$ python -q
>>> import numpy as np
>>> from numpy import linalg as LA
>>> np.set_printoptions(precision=3, suppress=True, linewidth=120, sign=" ")
>>> def rnd(a):
...     return np.round(a, 3) + 0
... 
>>> m1 = np.load("sample6.npy")
>>> print(m1)
[[ 3  5 -5]
 [-5  3  5]
 [ 5 -5  3]]
>>> vec = np.array([1, -2, 1])
>>> print((m1 * vec).sum(axis=1))
[-12  -6  18]
>>> print(m1 @ np.ones(3))
[ 3.  3.  3.]
>>> print((m1 @ vec).argmax())
2
>>> print(LA.norm(m1 @ vec) <= LA.norm(m1, 2) * LA.norm(vec) + 1e-9)
True
>>> print(np.kron(np.eye(2, dtype=int), m1))
[[ 3  5 -5  0  0  0]
 [-5  3  5  0  0  0]
 [ 5 -5  3  0  0  0]
 [ 0  0  0  3  5 -5]
 [ 0  0  0 -5  3  5]
 [ 0  0  0  5 -5  3]]
>>> print(rnd(np.poly(m1)))
[   1.   -9.  102. -252.]
>>> print(rnd(LA.det(m1.T)))
252.0
>>> print(rnd(LA.eigvals(m1).sum().real))
9.0
>>> print(np.einsum("ij,ji->", m1, m1))
-123
>>> print(rnd(LA.det(2 * m1)), rnd(LA.det(m1)))
2016.0 252.0
>>> print(rnd(LA.eigvals(m1)))
[ 3.+8.66j  3.-8.66j  3.+0.j  ]
>>> print(rnd(LA.det(m1[::-1])))
-252.0
>>> data = np.loadtxt("data.csv", delimiter=",")
>>> print(data)
[[ 1.429 -2.85   0.02 ]
 [ 0.409 -0.747 -0.003]
 [ 1.847 -3.728 -0.003]
 [-1.176  2.327  0.003]
 [-0.19   0.432  0.03 ]
 [-0.584  1.188  0.012]
 [ 1.237 -2.555 -0.005]
 [ 1.176 -2.328  0.024]
 [ 0.855 -1.678 -0.012]
 [-1.134  2.261  0.021]]
>>> basis = data[[2, 0]].astype(float)
>>> for _ in range(4):
...     labels = LA.norm(data[:, None] - basis, axis=-1).argmin(axis=1)
...     basis = np.array([data[labels == j].mean(axis=0) for j in range(2)])
... 
>>> print(labels)
[ 0  1  0  1  1  1  0  0  0  1]
>>> print(np.bincount(labels))
[ 5  5]
>>> print(rnd(basis[1] - basis[0]))
[-1.844  3.72   0.008]
>>> W0 = np.load("w.npy")
>>> print(W0)
[[ 1 -4  1]
 [-4 41  6]
 [ 1  6  5]]
>>> print(rnd(W0 @ LA.pinv(W0) @ W0))
[[ 1. -4.  1.]
 [-4. 41.  6.]
 [ 1.  6.  5.]]
>>> print(rnd(np.trace(LA.pinv(W0) @ W0)))
2.0
>>> print(np.abs(np.diag(LA.qr(W0)[1])) > 1e-9)
[ True  True False]
>>> print(np.allclose(W0[:-1].T @ LA.lstsq(W0[:-1].T, W0[-1])[0], W0[-1]))
True
>>> print(np.unique(W0.round(6), axis=0).shape)
(3, 3)
>>> rng = np.random.default_rng(7532)
>>> B = W0 + rng.integers(-2, 3, (3, 2)) @ rng.integers(-2, 3, (2, 3))
>>> print(B)
[[ 1 -4  1]
 [ 2 45  6]
 [-1  8  5]]
>>> print(rnd(LA.svd(B - W0, compute_uv=False)))
[ 7.236  2.764  0.   ]
>>> print(LA.matrix_rank(B - W0, tol=1e-8))
2
>>> B = m1 / np.sqrt((m1 ** 2).mean(axis=1, keepdims=True))
>>> print(rnd(B[1]))
[-1.127  0.676  1.127]
>>> print(LA.matrix_rank(B) == LA.matrix_rank(m1))
True
>>> print(m1 - m1.mean(axis=1, keepdims=True))
[[ 2.  4. -6.]
 [-6.  2.  4.]
 [ 4. -6.  2.]]
>>> ev, evecs = LA.eigh(W0)
>>> vec = np.array([2, 2, 1])
>>> print(rnd(LA.eigvalsh(W0[1:, 1:])))
[  4.026  41.974]
>>> print(vec @ W0 @ vec)
169
>>> print(np.abs(W0).sum(axis=1).max(), rnd(np.abs(ev).max()))
51 42.322
>>> print(rnd(vec @ W0 @ vec / (vec @ vec)), rnd(ev[0]), rnd(ev[-1]))
18.778 0.0 42.322
>>> print((np.sign(evecs[:, -1].round(6)) == np.sign(evecs[0, -1].round(6))).astype(int))
[ 1  0  0]
>>> left, s, Vh = LA.svd(W0)
>>> evecs = Vh[:(s > 1e-8).sum()]
>>> vec = W0[1] + 3 * W0[2] + rng.integers(2) * np.eye(3)[0]
>>> print(vec)
[  0.  59.  21.]
>>> print(rnd(np.diag(evecs.T @ evecs)))
[ 0.146  0.98   0.874]
>>> print(rnd(evecs.T @ evecs))
[[ 0.146 -0.131  0.328]
 [-0.131  0.98   0.051]
 [ 0.328  0.051  0.874]]
>>> F = np.array([[26, 26, 16], [26, 130, 64], [16, 64, 32]])
>>> ev, evecs = LA.eigh(F)
>>> print(rnd(np.abs(evecs[:, -1])))
[ 0.209  0.875  0.436]
>>> print(rnd(LA.eigvalsh(F + -3 * np.eye(3))))
[ -3.     16.892 165.108]
>>> print(rnd(evecs.T @ evecs))
[[ 1.  0.  0.]
 [ 0.  1.  0.]
 [ 0.  0.  1.]]
>>> print((ev > 1e-8).sum(), (ev < -1e-8).sum())
2 0
>>> print(rnd(LA.svd(F, compute_uv=False)))
[ 168.108   19.892    0.   ]
>>> print(np.unique(ev.round(6) + 0, return_counts=True)[1])
[ 1  1  1]
>>> print(ev.sum(), np.trace(F))
188.0 188
